% python3 -q
>>> import numpy as np
>>> np.set_printoptions(suppress=True, linewidth=160)
>>> rnd = lambda a: np.round(a, 2) + 0
>>> m1 = np.loadtxt("x.csv", delimiter=",")
>>> print(m1)
[[ -0.46   1.53 -16.29   7.53   7.22  24.36   0.53   0.37   2.4   -0.27   3.26]
 [ -1.12  -0.12 -40.08   1.6    2.26  24.84   0.91   3.02   8.87  -0.16  -4.92]
 [  0.48  -0.82 -13.33  -8.74   0.57  -7.05  -1.55  13.02   0.66   0.19   2.1 ]
 [ -0.77  -2.71  13.58   9.24   2.95  -1.22  -0.51   2.12  -5.85   0.13  -7.46]
 [ -0.68   1.84  14.49   8.7    1.2  -10.3    0.89   3.56   2.72   0.83  -1.99]
 [  1.97  -0.01  -1.86   5.02  -0.77  22.11   0.06   6.72  -2.19  -0.48  -3.64]
 [ -0.13   1.67   7.39   8.24  -4.62  10.25  -2.25  -8.48   2.67   1.01  -0.84]
 [  0.98   0.32  -9.89   3.73   2.8   -2.42  -1.02  -4.78   2.12  -0.01  -1.81]
 [ -0.62  -0.45  12.12  -0.57 -11.52  -9.53  -0.94   4.82  -0.19  -1.67  -1.2 ]
 [  0.7    1.65  36.19  -5.73   6.91  -5.15   0.89   5.45   1.19   0.02   0.95]]
>>> T = np.stack([m1, -1 * m1, m1[::-1]])
>>> print(rnd(np.linalg.norm(T, axis=(1, 2))))
[86.91 86.91 86.91]
>>> print(np.linalg.matrix_rank(T.reshape(3, -1)))
2
>>> print(np.linalg.matrix_rank(T))
[10 10 10]
>>> Y = m1 / np.sqrt((m1 ** 2).mean(axis=1, keepdims=True))
>>> print(np.linalg.matrix_rank(m1 - m1.mean(axis=1, keepdims=True)))
10
>>> Y = m1 / np.linalg.norm(m1, axis=1, keepdims=True)
>>> G = Y @ Y.T
>>> print(rnd(G[8]))
[-0.83 -0.75 -0.08  0.41  0.66 -0.39  0.   -0.61  1.    0.57]
>>> print(rnd(np.degrees(np.arccos(np.clip(G[8, 3], -1, 1)))))
65.98
>>> print((G - 2 * np.eye(10)).round(6).argmax(axis=1))
[1 0 1 4 3 0 5 1 4 4]
>>> feats = np.array([[2, -3, 0, 0, 2, 1, 1, 1],
...     [-3, 1, 3, -2, 2, 2, 2, -2],
...     [3, 1, 1, 1, 3, 2, 1, -3],
...     [-3, 2, 3, -2, -2, -3, 3, 3],
...     [-3, -3, -3, 2, -1, -2, -2, -3],
...     [0, 2, -1, -2, -2, -2, -3, -1],
...     [-1, 1, 3, -2, 3, 2, -2, -2],
...     [-1, 0, -2, 3, 1, 3, -1, -2]])
>>> rng = np.random.default_rng(200)
>>> labels = rng.permutation(8)
>>> Y = feats[:, labels] * rng.choice([-1, 1], 8)
>>> print(Y)
[[ 1  0  0 -3 -2  2 -1 -1]
 [ 2 -2 -3  1 -2 -3  2 -2]
 [ 1  1 -1  1 -3  3  3 -2]
 [ 3 -2 -3  2  2 -3 -3  3]
 [-2  2  3 -3  1 -3  3  2]
 [-3 -2  1  2  2  0  1  2]
 [-2 -2 -3  1 -3 -1  2 -2]
 [-1  3  2  0 -1 -1  2 -3]]
>>> Uu, _, Vh = np.linalg.svd(feats.T @ Y)
>>> print(rnd(Uu @ Vh))
[[ 0.  0.  0.  0.  0.  1.  0.  0.]
 [ 0.  0.  0.  1.  0.  0.  0.  0.]
 [ 0.  0. -1.  0.  0.  0.  0.  0.]
 [ 0.  1.  0.  0.  0.  0.  0.  0.]
 [ 0.  0.  0.  0. -1.  0.  0.  0.]
 [ 0.  0.  0.  0.  0.  0.  0. -1.]
 [ 1.  0.  0.  0.  0.  0.  0.  0.]
 [ 0.  0.  0.  0.  0.  0. -1.  0.]]
